$ python3 -q
>>> import numpy as np
>>> import numpy.linalg as la
>>> np.set_printoptions(suppress=True, linewidth=160)
>>> m1 = np.load("m.npy")
>>> m1
array([[ 1,  3, -1,  1, -2, -3, -2],
       [ 3,  1,  3, -1,  1, -2, -3],
       [-1,  3,  1,  3, -1,  1, -2],
       [ 1, -1,  3,  1,  3, -1,  1],
       [-2,  1, -1,  3,  1,  3, -1],
       [-3, -2,  1, -1,  3,  1,  3],
       [-2, -3, -2,  1, -1,  3,  1]])
>>> M2 = m1 / np.sqrt((m1 ** 2).mean(axis=1, keepdims=True))
>>> la.matrix_rank(M2) == la.matrix_rank(m1)
np.True_
>>> np.round(m1 - m1.mean(axis=1, keepdims=True), 2)
array([[ 1.43,  3.43, -0.57,  1.43, -1.57, -2.57, -1.57],
       [ 2.71,  0.71,  2.71, -1.29,  0.71, -2.29, -3.29],
       [-1.57,  2.43,  0.43,  2.43, -1.57,  0.43, -2.57],
       [ 0.  , -2.  ,  2.  ,  0.  ,  2.  , -2.  ,  0.  ],
       [-2.57,  0.43, -1.57,  2.43,  0.43,  2.43, -1.57],
       [-3.29, -2.29,  0.71, -1.29,  2.71,  0.71,  2.71],
       [-1.57, -2.57, -1.57,  1.43, -0.57,  3.43,  1.43]])
>>> M2 = np.array([[-1, 9, -2, -2, 3, 7, 8, 4, -6, 3],
...     [-2, 2, 0, -7, 0, 1, 1, 1, -4, 9],
...     [8, 5, -9, -2, 5, 6, -8, 4, 0, -9],
...     [-6, 2, 8, 5, -9, 6, 3, -2, -8, -1],
...     [-7, -7, 6, 3, 5, -2, -9, 7, -9, -3],
...     [0, -3, -5, -9, 2, -6, -8, 3, -4, -8],
...     [8, -3, 8, 8, -7, 0, 1, 1, 7, 2],
...     [-9, 4, 5, -8, 4, 9, 2, -7, -5, 2],
...     [-1, 2, -3, 3, 3, 9, -8, 9, 4, 9],
...     [-1, -1, 9, 4, 6, 9, -6, -6, 6, -4]])
>>> M2[-1] = M2[0]
>>> data = M2 + 0.3 * np.eye(10)
>>> data
array([[-0.7,  9. , -2. , -2. ,  3. ,  7. ,  8. ,  4. , -6. ,  3. ],
       [-2. ,  2.3,  0. , -7. ,  0. ,  1. ,  1. ,  1. , -4. ,  9. ],
       [ 8. ,  5. , -8.7, -2. ,  5. ,  6. , -8. ,  4. ,  0. , -9. ],
       [-6. ,  2. ,  8. ,  5.3, -9. ,  6. ,  3. , -2. , -8. , -1. ],
       [-7. , -7. ,  6. ,  3. ,  5.3, -2. , -9. ,  7. , -9. , -3. ],
       [ 0. , -3. , -5. , -9. ,  2. , -5.7, -8. ,  3. , -4. , -8. ],
       [ 8. , -3. ,  8. ,  8. , -7. ,  0. ,  1.3,  1. ,  7. ,  2. ],
       [-9. ,  4. ,  5. , -8. ,  4. ,  9. ,  2. , -6.7, -5. ,  2. ],
       [-1. ,  2. , -3. ,  3. ,  3. ,  9. , -8. ,  9. ,  4.3,  9. ],
       [-1. ,  9. , -2. , -2. ,  3. ,  7. ,  8. ,  4. , -6. ,  3.3]])
>>> la.cond(data) > 100
np.True_
>>> round(la.norm(data, 2) / la.norm(data), 2)
np.float64(0.54)
>>> left, sigma, vt = la.svd(data)
>>> np.argmax(sigma[:-1] / (sigma[1:] + 1e-6)) + 1
np.int64(9)
>>> M2 = left[:, :9] @ np.diag(sigma[:9]) @ vt[:9]
>>> round(np.abs(data - M2).max(), 2)
np.float64(0.01)
>>> la.matrix_rank(data, rtol=0.05)
np.int64(9)
>>> G = data.T @ data
>>> (data @ data.T).shape
(10, 10)
>>> np.trace(G), (data ** 2).sum()
(np.float64(3147.1), np.float64(3147.1))
>>> la.matrix_rank(G)
np.int64(10)
>>> np.round(la.svd(data, compute_uv=False) ** 2, 2) + 0
array([913.72, 748.27, 553.87, 407.29, 250.52, 149.37,  71.98,  44.6 ,   7.49,   0.  ])
>>> np.allclose(G, G.T)
True
>>> F = np.array([[0, 0, 0, 0, 0, 0],
...     [0, 0, 1, 1, 1, 1],
...     [0, 1, 0, 1, 1, 1],
...     [0, 1, 1, 0, 1, 1],
...     [0, 1, 1, 1, 0, 1],
...     [0, 1, 1, 1, 1, 0]])
>>> rk = la.matrix_rank(F)
>>> rk
np.int64(5)
>>> ns = la.svd(F)[2][rk:].T
>>> la.matrix_rank(F.T @ F), la.matrix_rank(F @ F.T)
(np.int64(5), np.int64(5))
>>> ns[:, 0] / ns[np.abs(ns[:, 0]).round(6).argmax(), 0]
array([1., 0., 0., 0., 0., 0.])
>>> F @ ns
array([[0.],
       [0.],
       [0.],
       [0.],
       [0.],
       [0.]])
>>> ns.shape
(6, 1)
>>> la.lstsq(F[:-1].T, F[-1])[2]
np.int32(4)
>>> np.abs(np.diag(la.qr(F)[1])) > 1e-9
array([False,  True,  True,  True,  True,  True])
>>> np.allclose(F[:-1].T @ la.lstsq(F[:-1].T, F[-1])[0], F[-1])
False
>>> A = np.load("arr.npy")
>>> A
array([[  0,  -9,  11, -10, -18,   0,  -5],
       [  9,   0,   7,  -7,  -8, -10, -18],
       [-11,  -7,   0,   3,   6,  -5,  -6],
       [ 10,   7,  -3,   0,  -4,  14, -11],
       [ 18,   8,  -6,   4,   0,   0,   1],
       [  0,  10,   5, -14,   0,   0,  -1],
       [  5,  18,   6,  11,  -1,   1,   0]])
>>> left, sigma, vt = la.svd(A)
>>> np.argmax(sigma[:-1] / (sigma[1:] + 1e-6)) + 1
np.int64(6)
>>> sigma.round(2) + 0
array([33.7 , 33.7 , 18.04, 18.04, 14.72, 14.72,  0.  ])
>>> M2 = left[:, :6] @ np.diag(sigma[:6]) @ vt[:6]
>>> M2.round(2) + 0
array([[  0.,  -9.,  11., -10., -18.,   0.,  -5.],
       [  9.,   0.,   7.,  -7.,  -8., -10., -18.],
       [-11.,  -7.,   0.,   3.,   6.,  -5.,  -6.],
       [ 10.,   7.,  -3.,   0.,  -4.,  14., -11.],
       [ 18.,   8.,  -6.,   4.,   0.,   0.,   1.],
       [  0.,  10.,   5., -14.,   0.,   0.,  -1.],
       [  5.,  18.,   6.,  11.,  -1.,   1.,   0.]])
>>> round(np.abs(A - M2).max(), 2)
np.float64(0.0)
>>> round(la.norm(A - M2, 2), 2), round(sigma[6], 2)
(np.float64(0.0), np.float64(0.0))
>>> np.abs(np.diag(la.qr(A)[1])) > 1e-9
array([ True,  True,  True,  True,  True,  True, False])
>>> la.lstsq(A[:-1].T, A[-1])[2]
np.int32(6)
>>> np.allclose(A[:-1].T @ la.lstsq(A[:-1].T, A[-1])[0], A[-1])
True
>>> X = np.array([[1, 2, 0, 0, 1, 3, 1, 1],
...     [1, 1, 3, 2, 0, 2, 0, 0],
...     [0, 1, 2, 2, 1, 0, 3, 0],
...     [1, 1, 3, 0, 2, 0, 0, 3],
...     [3, 3, 3, 2, 1, 1, 2, 2],
...     [0, 2, 2, 1, 2, 0, 1, 1]])
>>> u = np.array([1, 1, 1])
>>> np.convolve(X[3], u)
array([1, 2, 5, 4, 5, 2, 2, 3, 3, 3])
>>> np.cross(X[3, :3], X[2, :3])
array([-1, -2,  1])
>>> np.correlate(X[3], X[2], "full")
array([ 0,  3,  3, 10,  3, 13,  9,  9, 16,  4,  5,  6,  6,  3,  0])
>>> def softmax(z):
...     e = np.exp(z - z.max(axis=-1, keepdims=True))
...     return e / e.sum(axis=-1, keepdims=True)
... 
>>> np.round(softmax(data).sum(axis=1), 2)
array([1., 1., 1., 1., 1., 1., 1., 1., 1., 1.])
>>> np.round(softmax(data[9]), 2) + 0
array([0.  , 0.66, 0.  , 0.  , 0.  , 0.09, 0.24, 0.  , 0.  , 0.  ])
>>> scores = data @ data.T / np.sqrt(10)
>>> np.round(softmax(scores), 2) + 0
array([[0.41, 0.  , 0.  , 0.  , 0.  , 0.  , 0.  , 0.  , 0.  , 0.59],
       [0.  , 1.  , 0.  , 0.  , 0.  , 0.  , 0.  , 0.  , 0.  , 0.  ],
       [0.  , 0.  , 1.  , 0.  , 0.  , 0.  , 0.  , 0.  , 0.  , 0.  ],
       [0.  , 0.  , 0.  , 1.  , 0.  , 0.  , 0.  , 0.  , 0.  , 0.  ],
       [0.  , 0.  , 0.  , 0.  , 1.  , 0.  , 0.  , 0.  , 0.  , 0.  ],
       [0.  , 0.  , 0.  , 0.  , 0.  , 1.  , 0.  , 0.  , 0.  , 0.  ],
       [0.  , 0.  , 0.  , 0.  , 0.  , 0.  , 1.  , 0.  , 0.  , 0.  ],
       [0.  , 0.  , 0.  , 0.  , 0.  , 0.  , 0.  , 1.  , 0.  , 0.  ],
       [0.  , 0.  , 0.  , 0.  , 0.  , 0.  , 0.  , 0.  , 1.  , 0.  ],
       [0.4 , 0.  , 0.  , 0.  , 0.  , 0.  , 0.  , 0.  , 0.  , 0.6 ]])
>>> np.round(softmax(scores + np.triu(np.full(scores.shape, -np.inf), 1)), 2) + 0
array([[1. , 0. , 0. , 0. , 0. , 0. , 0. , 0. , 0. , 0. ],
       [0. , 1. , 0. , 0. , 0. , 0. , 0. , 0. , 0. , 0. ],
       [0. , 0. , 1. , 0. , 0. , 0. , 0. , 0. , 0. , 0. ],
       [0. , 0. , 0. , 1. , 0. , 0. , 0. , 0. , 0. , 0. ],
       [0. , 0. , 0. , 0. , 1. , 0. , 0. , 0. , 0. , 0. ],
       [0. , 0. , 0. , 0. , 0. , 1. , 0. , 0. , 0. , 0. ],
       [0. , 0. , 0. , 0. , 0. , 0. , 1. , 0. , 0. , 0. ],
       [0. , 0. , 0. , 0. , 0. , 0. , 0. , 1. , 0. , 0. ],
       [0. , 0. , 0. , 0. , 0. , 0. , 0. , 0. , 1. , 0. ],
       [0.4, 0. , 0. , 0. , 0. , 0. , 0. , 0. , 0. , 0.6]])
>>> M2 = np.array([[-5, 3, 2],
...     [2, 0, -4],
...     [-4, 1, -2],
...     [-2, 3, 2],
...     [4, 2, 5],
...     [-3, 0, 0],
...     [4, 3, 3],
...     [4, 4, 1]])
>>> X @ M2
array([[  2,  12,   3],
       [-25,  12,  -4],
       [  6,  19,  10],
       [  5,  22,   5],
       [ -8,  34,   5],
       [ 10,  16,   4]])
>>> np.einsum("ij,ij->i", X, X)
array([17, 19, 19, 24, 41, 15])
>>> M2.T @ X.T
array([[  2, -25,   6,   5,  -8,  10],
       [ 12,  12,  19,  22,  34,  16],
       [  3,  -4,  10,   5,   5,   4]])
>>> K = np.load("run9.npy")
>>> K
array([[ 0,  0, -4,  0],
       [ 0,  0, -1,  1],
       [ 4,  1,  0, -2],
       [ 0, -1,  2,  0]])
>>> x0 = np.array([-2, 3, 1, -4])
>>> K @ x0
array([-4, -5,  3, -1])
>>> np.sign((K @ x0).round(6))
array([-1, -1,  1, -1])
>>> K @ np.eye(4)[1]
array([ 0.,  0.,  1., -1.])
>>> np.einsum("ij,j->i", K, x0)
array([-4, -5,  3, -1])
>>> K @ np.ones(4)
array([-4.,  0.,  3.,  1.])
>>> la.norm(K @ x0) <= la.norm(K, 2) * la.norm(x0) + 1e-9
np.True_
>>> (K @ x0).argmax()
np.int64(2)
>>> M2 = la.inv(K)
>>> (np.abs(M2) > 1e-9).astype(int)
array([[0, 1, 1, 1],
       [1, 0, 0, 1],
       [1, 0, 0, 0],
       [1, 1, 0, 0]])
>>> np.allclose(M2, K.T)
False
>>> np.round(la.det(K) * la.det(M2), 2)
np.float64(1.0)
>>> round(la.cond(K), 2)
np.float64(5.31)
>>> M = np.load("mat.npy")
>>> M
array([[0, 0, 1, 0, 0, 1, 1, 1, 0],
       [0, 0, 1, 0, 0, 1, 1, 1, 0],
       [1, 1, 0, 0, 0, 1, 1, 1, 0],
       [0, 0, 0, 0, 1, 0, 0, 0, 1],
       [0, 0, 0, 1, 0, 0, 0, 0, 0],
       [1, 1, 1, 0, 0, 0, 0, 0, 0],
       [1, 1, 1, 0, 0, 0, 0, 1, 0],
       [1, 1, 1, 0, 0, 0, 1, 0, 0],
       [0, 0, 0, 1, 0, 0, 0, 0, 0]])
>>> u = np.array([-2, 0, -2])
>>> np.array([np.convolve(row, u, "same") for row in A])
array([[ 18, -22,  38,  14,  20,  46,   0],
       [  0, -32,  14,   2,  34,  52,  20],
       [ 14,  22,   8, -12,   4,   0,  10],
       [-14, -14, -14,  14, -28,  30, -28],
       [-16, -24, -24,  12,  -8,  -2,   0],
       [-20, -10,   8, -10,  28,   2,   0],
       [-36, -22, -58, -10, -24,   2,  -2]])
>>> np.convolve(A[5], u)
array([  0, -20, -10,   8, -10,  28,   2,   0,   2])
>>> np.polyval(u, A[5])
array([  -2, -202,  -52, -394,   -2,   -2,   -4])
